In [1]: import numpy as np

In [2]: np.set_printoptions(precision=1, suppress=True, linewidth=140)

In [3]: feats = np.loadtxt("sample18.csv", delimiter=",")

In [4]: print(feats)
[[-0.8  0.6 -1.2  0.5]
 [-0.7  0.4  0.4 -0.7]
 [-1.4 -0.2 -0.1 -0.5]
 [ 1.7  0.6 -0.4  1.3]
 [-1.9 -0.4 -0.7 -0.5]
 [ 0.3 -1.2  0.7 -1.1]
 [ 3.   8.  -7.   4. ]
 [-0.3 -0.9 -0.6  2.2]
 [ 1.9 -1.7  0.6  0.8]
 [-0.5  1.6  0.1 -0.3]
 [ 0.5  0.   0.4 -0.8]
 [ 0.8 -0.8  0.2 -1.4]
 [-0.6 -0.3  0.9  1.8]
 [ 0.5 -1.7 -0.5  0.3]
 [-0.8 -0.5  0.4 -0.3]
 [-0.1 -0.5 -0.5 -0.4]
 [ 0.7  0.9  0.7 -0.3]
 [ 2.5 -0.4 -0.2  0.8]
 [ 0.1 -1.   0.5  0.3]
 [-1.1 -0.9  0.3  0.4]
 [-0.5 -1.  -0.3 -2. ]
 [-1.8 -0.5  1.   0. ]
 [ 1.  -0.6 -0.6 -1.6]
 [-0.5 -0.5 -1.  -1.9]
 [ 1.5  0.8 -1.8  0.7]
 [ 0.  -1.5 -0.2 -0.8]
 [ 2.9  1.1  0.1 -1.4]
 [ 1.   0.2  0.1  0.4]
 [-0.8 -1.3  0.5  0.4]
 [ 0.9  0.7  0.5  0.8]
 [-0.8  0.3  1.2  0.8]
 [-0.6  0.7  0.3  1. ]
 [ 1.8  0.8  0.1 -0.4]
 [-0.7  1.7 -0.1  1. ]
 [-0.6 -1.5  0.7  0.1]]

In [5]: # row 6 is much longer than the rest

In [6]: proj = feats @ np.linalg.solve(feats.T @ feats, feats.T)

In [7]: np.round(proj @ feats[:, 3], 1) + 0
Out[7]: 
array([ 0.5, -0.7, -0.5,  1.3, -0.5, -1.1,  4. ,  2.2,  0.8, -0.3, -0.8, -1.4,  1.8,  0.3, -0.3, -0.4, -0.3,  0.8,  0.3,  0.4, -2. ,  0. ,
       -1.6, -1.9,  0.7, -0.8, -1.4,  0.4,  0.4,  0.8,  0.8,  1. , -0.4,  1. ,  0.1])

In [8]: np.linalg.norm(feats, axis=1).argmax()
Out[8]: np.int64(6)

In [9]: print(round(np.linalg.norm(feats[1], 1), 1), round(float(np.linalg.norm(feats[1], np.inf)), 1))
2.2 0.7

In [10]: round(float(np.linalg.norm(feats, 2)), 1)
Out[10]: 13.1

In [11]: K = np.load("w.npy")

In [12]: K
Out[12]: 
array([[0, 0, 1, 0, 1, 1, 0, 1, 1, 0, 1],
       [0, 0, 1, 1, 0, 0, 0, 1, 0, 0, 1],
       [1, 1, 0, 1, 1, 0, 0, 1, 1, 0, 0],
       [0, 1, 1, 0, 0, 1, 0, 0, 0, 0, 1],
       [1, 0, 1, 0, 0, 1, 0, 1, 1, 0, 1],
       [1, 0, 0, 1, 1, 0, 0, 1, 1, 0, 0],
       [0, 0, 0, 0, 0, 0, 0, 0, 0, 0, 0],
       [1, 1, 1, 0, 1, 1, 0, 0, 1, 0, 1],
       [1, 0, 1, 0, 1, 1, 0, 1, 0, 0, 0],
       [0, 0, 0, 0, 0, 0, 0, 0, 0, 0, 0],
       [1, 1, 0, 1, 1, 0, 0, 1, 0, 0, 0]])

In [13]: rank = np.linalg.matrix_rank(K)

In [14]: print(rank)
9

In [15]: null = np.linalg.svd(K)[2][rank:].T

In [16]: print([int(np.linalg.matrix_rank(np.delete(K, i, axis=0))) for i in range(11)])
[8, 8, 8, 8, 8, 8, 9, 8, 8, 9, 8]

In [17]: [int(np.linalg.matrix_rank(K[:, :j + 1])) for j in range(11)]
Out[17]: [1, 2, 3, 4, 5, 6, 6, 7, 8, 8, 9]

In [18]: np.round(K @ null, 1) + 0
Out[18]: 
array([[0., 0.],
       [0., 0.],
       [0., 0.],
       [0., 0.],
       [0., 0.],
       [0., 0.],
       [0., 0.],
       [0., 0.],
       [0., 0.],
       [0., 0.],
       [0., 0.]])

In [19]: np.round(null @ null.T, 1) + 0
Out[19]: 
array([[0., 0., 0., 0., 0., 0., 0., 0., 0., 0., 0.],
       [0., 0., 0., 0., 0., 0., 0., 0., 0., 0., 0.],
       [0., 0., 0., 0., 0., 0., 0., 0., 0., 0., 0.],
       [0., 0., 0., 0., 0., 0., 0., 0., 0., 0., 0.],
       [0., 0., 0., 0., 0., 0., 0., 0., 0., 0., 0.],
       [0., 0., 0., 0., 0., 0., 0., 0., 0., 0., 0.],
       [0., 0., 0., 0., 0., 0., 1., 0., 0., 0., 0.],
       [0., 0., 0., 0., 0., 0., 0., 0., 0., 0., 0.],
       [0., 0., 0., 0., 0., 0., 0., 0., 0., 0., 0.],
       [0., 0., 0., 0., 0., 0., 0., 0., 0., 1., 0.],
       [0., 0., 0., 0., 0., 0., 0., 0., 0., 0., 0.]])

In [20]: np.allclose(K @ null, 0)
Out[20]: True

In [21]: np.trace(K @ K @ K) // 6
Out[21]: np.int64(23)

In [22]: K @ K
Out[22]: 
array([[6, 3, 3, 3, 5, 3, 0, 5, 4, 0, 2],
       [3, 4, 2, 2, 3, 2, 0, 2, 2, 0, 2],
       [3, 2, 6, 1, 3, 5, 0, 4, 3, 0, 5],
       [3, 2, 1, 4, 3, 0, 0, 4, 2, 0, 1],
       [5, 3, 3, 3, 6, 3, 0, 5, 4, 0, 2],
       [3, 2, 5, 0, 3, 5, 0, 3, 3, 0, 4],
       [0, 0, 0, 0, 0, 0, 0, 0, 0, 0, 0],
       [5, 2, 4, 4, 5, 3, 0, 7, 4, 0, 3],
       [4, 2, 3, 2, 4, 3, 0, 4, 5, 0, 3],
       [0, 0, 0, 0, 0, 0, 0, 0, 0, 0, 0],
       [2, 2, 5, 1, 2, 4, 0, 3, 3, 0, 5]])

In [23]: Lm = np.diag(K.sum(axis=1)) - K

In [24]: Lm @ np.ones(11)
Out[24]: array([0., 0., 0., 0., 0., 0., 0., 0., 0., 0., 0.])

In [25]: vals, evecs = np.linalg.eigh(K)

In [26]: x0 = np.array([3, 0, 3, -3, -2, -3, -1, 3, 2, 2, 2])

In [27]: print(round(float(x0 @ K @ x0 / (x0 @ x0)), 1), np.round(vals[0], 1), np.round(vals[-1], 1))
0.2 -2.9 5.5

In [28]: np.round(np.linalg.eigvalsh(K[1:, 1:]), 1) + 0
Out[28]: array([-2.7, -1.7, -1.3, -0.6,  0. ,  0. ,  0.2,  0.2,  1.5,  4.6])

In [29]: Ac = feats - feats.mean(axis=0)

In [30]: Uu, sv, Vh = np.linalg.svd(Ac, full_matrices=False)

In [31]: print(np.linalg.matrix_rank(Ac))
4

In [32]: round(float((sv ** 2).sum() ** 2 / (sv ** 4).sum()), 1)
Out[32]: 2.1

In [33]: np.round(np.abs(Vh[-1]), 1) + 0
Out[33]: array([0. , 0.6, 0.8, 0.1])

In [34]: np.searchsorted(np.cumsum(sv ** 2) / (sv ** 2).sum(), 0.9) + 1
Out[34]: np.int64(3)

In [35]: Vh[0] * np.sign(Vh[0, np.abs(Vh[0]).argmax()])
Out[35]: array([ 0.3,  0.7, -0.5,  0.4])

In [36]: (np.sign(Uu[:, 0]) == np.sign(Uu[0, 0])).astype(int)
Out[36]: array([1, 0, 0, 1, 0, 0, 1, 1, 0, 1, 0, 0, 0, 0, 0, 0, 1, 1, 0, 0, 0, 0, 0, 0, 1, 0, 1, 1, 0, 1, 0, 1, 1, 1, 0])

In [37]: u = np.array([3, 3, 2, 0, 2, 3, 2, 1, 0, 0, 1, 0, 2, 3])

In [38]: mat = -2 * np.eye(14) + np.outer(u, u)

In [39]: mat
Out[39]: 
array([[ 7.,  9.,  6.,  0.,  6.,  9.,  6.,  3.,  0.,  0.,  3.,  0.,  6.,  9.],
       [ 9.,  7.,  6.,  0.,  6.,  9.,  6.,  3.,  0.,  0.,  3.,  0.,  6.,  9.],
       [ 6.,  6.,  2.,  0.,  4.,  6.,  4.,  2.,  0.,  0.,  2.,  0.,  4.,  6.],
       [ 0.,  0.,  0., -2.,  0.,  0.,  0.,  0.,  0.,  0.,  0.,  0.,  0.,  0.],
       [ 6.,  6.,  4.,  0.,  2.,  6.,  4.,  2.,  0.,  0.,  2.,  0.,  4.,  6.],
       [ 9.,  9.,  6.,  0.,  6.,  7.,  6.,  3.,  0.,  0.,  3.,  0.,  6.,  9.],
       [ 6.,  6.,  4.,  0.,  4.,  6.,  2.,  2.,  0.,  0.,  2.,  0.,  4.,  6.],
       [ 3.,  3.,  2.,  0.,  2.,  3.,  2., -1.,  0.,  0.,  1.,  0.,  2.,  3.],
       [ 0.,  0.,  0.,  0.,  0.,  0.,  0.,  0., -2.,  0.,  0.,  0.,  0.,  0.],
       [ 0.,  0.,  0.,  0.,  0.,  0.,  0.,  0.,  0., -2.,  0.,  0.,  0.,  0.],
       [ 3.,  3.,  2.,  0.,  2.,  3.,  2.,  1.,  0.,  0., -1.,  0.,  2.,  3.],
       [ 0.,  0.,  0.,  0.,  0.,  0.,  0.,  0.,  0.,  0.,  0., -2.,  0.,  0.],
       [ 6.,  6.,  4.,  0.,  4.,  6.,  4.,  2.,  0.,  0.,  2.,  0.,  2.,  6.],
       [ 9.,  9.,  6.,  0.,  6.,  9.,  6.,  3.,  0.,  0.,  3.,  0.,  6.,  7.]])

In [40]: out = np.array([[1, -2, 1],
    ...:     [2, 2, 1],
    ...:     [0, 1, 0],
    ...:     [-1, 2, 2],
    ...:     [1, 1, -2],
    ...:     [-2, -2, 0],
    ...:     [-1, -2, 0],
    ...:     [0, -1, 2],
    ...:     [1, -2, 1],
    ...:     [2, 2, 2],
    ...:     [1, -2, 0],
    ...:     [2, -2, -1],
    ...:     [-2, 1, 2],
    ...:     [-2, 2, 2]])

In [41]: print(np.vstack([mat, out.T]).shape)
(17, 14)

In [42]: np.einsum("ij,ij->i", mat, mat)
Out[42]: array([454., 454., 204.,   4., 204., 454., 204.,  54.,   4.,   4.,  54.,   4., 204., 454.])

In [43]: np.einsum("ik,kj->ij", mat, out)
Out[43]: 
array([[-20.,   1.,  40.],
       [-22.,  -7.,  40.],
       [-12.,  -4.,  28.],
       [  2.,  -4.,  -4.],
       [-14.,  -4.,  32.],
       [-14.,   1.,  42.],
       [-10.,   2.,  28.],
       [ -6.,   1.,  10.],
       [ -2.,   4.,  -2.],
       [ -4.,  -4.,  -4.],
       [ -8.,   3.,  14.],
       [ -4.,   4.,   2.],
       [ -8.,  -4.,  24.],
       [-14.,  -7.,  38.]])

In [44]: np.linalg.matrix_rank(mat @ out)
Out[44]: np.int64(3)

In [45]: print(np.einsum("ik,kj->ji", mat, out))
[[-20. -22. -12.   2. -14. -14. -10.  -6.  -2.  -4.  -8.  -4.  -8. -14.]
 [  1.  -7.  -4.  -4.  -4.   1.   2.   1.   4.  -4.   3.   4.  -4.  -7.]
 [ 40.  40.  28.  -4.  32.  42.  28.  10.  -2.  -4.  14.   2.  24.  38.]]
